$ python3 -q
>>> import numpy as np
>>> from numpy import linalg as LA
>>> np.set_printoptions(precision=2, suppress=True, linewidth=100)
>>> rnd = lambda a: np.round(a, 2) + 0
>>> K = np.loadtxt("block7.csv", delimiter=",")
>>> print(K)
[[  1.  -3.   9. -27.]
 [  1.  -2.   4.  -8.]
 [  1.  -1.   1.  -1.]
 [  1.   0.   0.   0.]]
>>> # row 0 dominates
>>> print(K[1] @ K[0])
259.0
>>> print(rnd(LA.norm(K) ** 2 / LA.norm(K, 2) ** 2))
1.01
>>> print(rnd(LA.norm(K, "nuc")))
33.42
>>> print(rnd(LA.norm(K, axis=0)))
[ 2.    3.74  9.9  28.18]
>>> print(rnd(LA.norm(K, 1)), rnd(LA.norm(K, np.inf)))
36.0 40.0
>>> Q, R = LA.qr(K)
>>> print(rnd(np.abs(np.diag(R))))
[2.   2.24 2.   1.34]
>>> print(abs(R[0, 0]), rnd(LA.norm(K[:, 0])))
2.0 2.0
>>> print(rnd(R))
[[-2.    3.   -7.   18.  ]
 [ 0.    2.24 -6.71 19.68]
 [ 0.    0.    2.   -9.  ]
 [ 0.    0.    0.    1.34]]
>>> print(np.trace(Q @ Q.T))
4.0
>>> out = K[0, 0] * K[1:] - np.outer(K[1:, 0], K[0])
>>> print(out)
[[ 0.  1. -5. 19.]
 [ 0.  2. -8. 26.]
 [ 0.  3. -9. 27.]]
>>> print(np.flatnonzero(~out.round(6).any(axis=1)))
[]
>>> print(LA.matrix_rank(out), LA.matrix_rank(K))
3 4
>>> P = np.triu(np.array([[5, 5, 5, 4], [5, 3, 1, 0], [2, 1, 2, 0], [3, 1, 1, 1]]), 1) + np.eye(4)
>>> out = P @ K @ LA.inv(P)
>>> print(rnd(LA.det(out)))
12.0
>>> print(rnd(np.poly(out)))
[ 1.  0. 22. 10. 12.]
>>> print(out)
[[  15.  -93.   52. -132.]
 [   2.  -13.    8.  -17.]
 [   1.   -6.    2.   -5.]
 [   1.   -5.    0.   -4.]]
>>> print(LA.matrix_rank(out))
4
>>> gram = K.T @ K
>>> print(LA.matrix_rank(gram))
4
>>> print(rnd(LA.eigvalsh(gram)[::-1]))
[904.12   5.     0.84   0.04]
>>> print(rnd(LA.svd(K, compute_uv=False) ** 2))
[904.12   5.     0.84   0.04]
>>> print(gram)
[[   4.   -6.   14.  -36.]
 [  -6.   14.  -36.   98.]
 [  14.  -36.   98. -276.]
 [ -36.   98. -276.  794.]]
>>> data = np.load("mat.npy")
>>> print(data)
[[6. 0. 5. 0.]
 [0. 6. 0. 5.]
 [5. 0. 6. 0.]
 [0. 5. 0. 6.]]
>>> print(data @ (-1.0) ** np.arange(4))
[ 11. -11.  11. -11.]
>>> print(data @ np.ones(4))
[11. 11. 11. 11.]
>>> print(np.fft.fft(data[0]))
[11.+0.j  1.+0.j 11.+0.j  1.+0.j]
>>> print((data @ data)[0])
[61.  0. 60.  0.]
>>> feats = np.loadtxt("layer11.csv", delimiter=",")
>>> print(feats)
[[ 7. -2.  0.  2.]
 [ 0. 17. -2.  0.]
 [ 0.  1.  6.  1.]
 [-2.  0. -2. 23.]]
>>> r0 = np.array([1, 1, 2, 0])
>>> out = feats + np.outer(r0, np.eye(4)[0])
>>> print(LA.matrix_rank(LA.inv(out) - LA.inv(feats), tol=1e-8))
1
>>> print(out)
[[ 8. -2.  0.  2.]
 [ 1. 17. -2.  0.]
 [ 2.  1.  6.  1.]
 [-2.  0. -2. 23.]]
>>> print(LA.matrix_rank(out - feats))
1
>>> w, V = LA.eig(out)
>>> print(rnd(np.sort(LA.eigvals(out.T))))
[ 6.45  8.31 16.67 22.57]
>>> print(rnd(out @ V[:, 0] - w[0] * V[:, 0]))
[0. 0. 0. 0.]
>>> print(rnd(w))
[ 6.45  8.31 22.57 16.67]
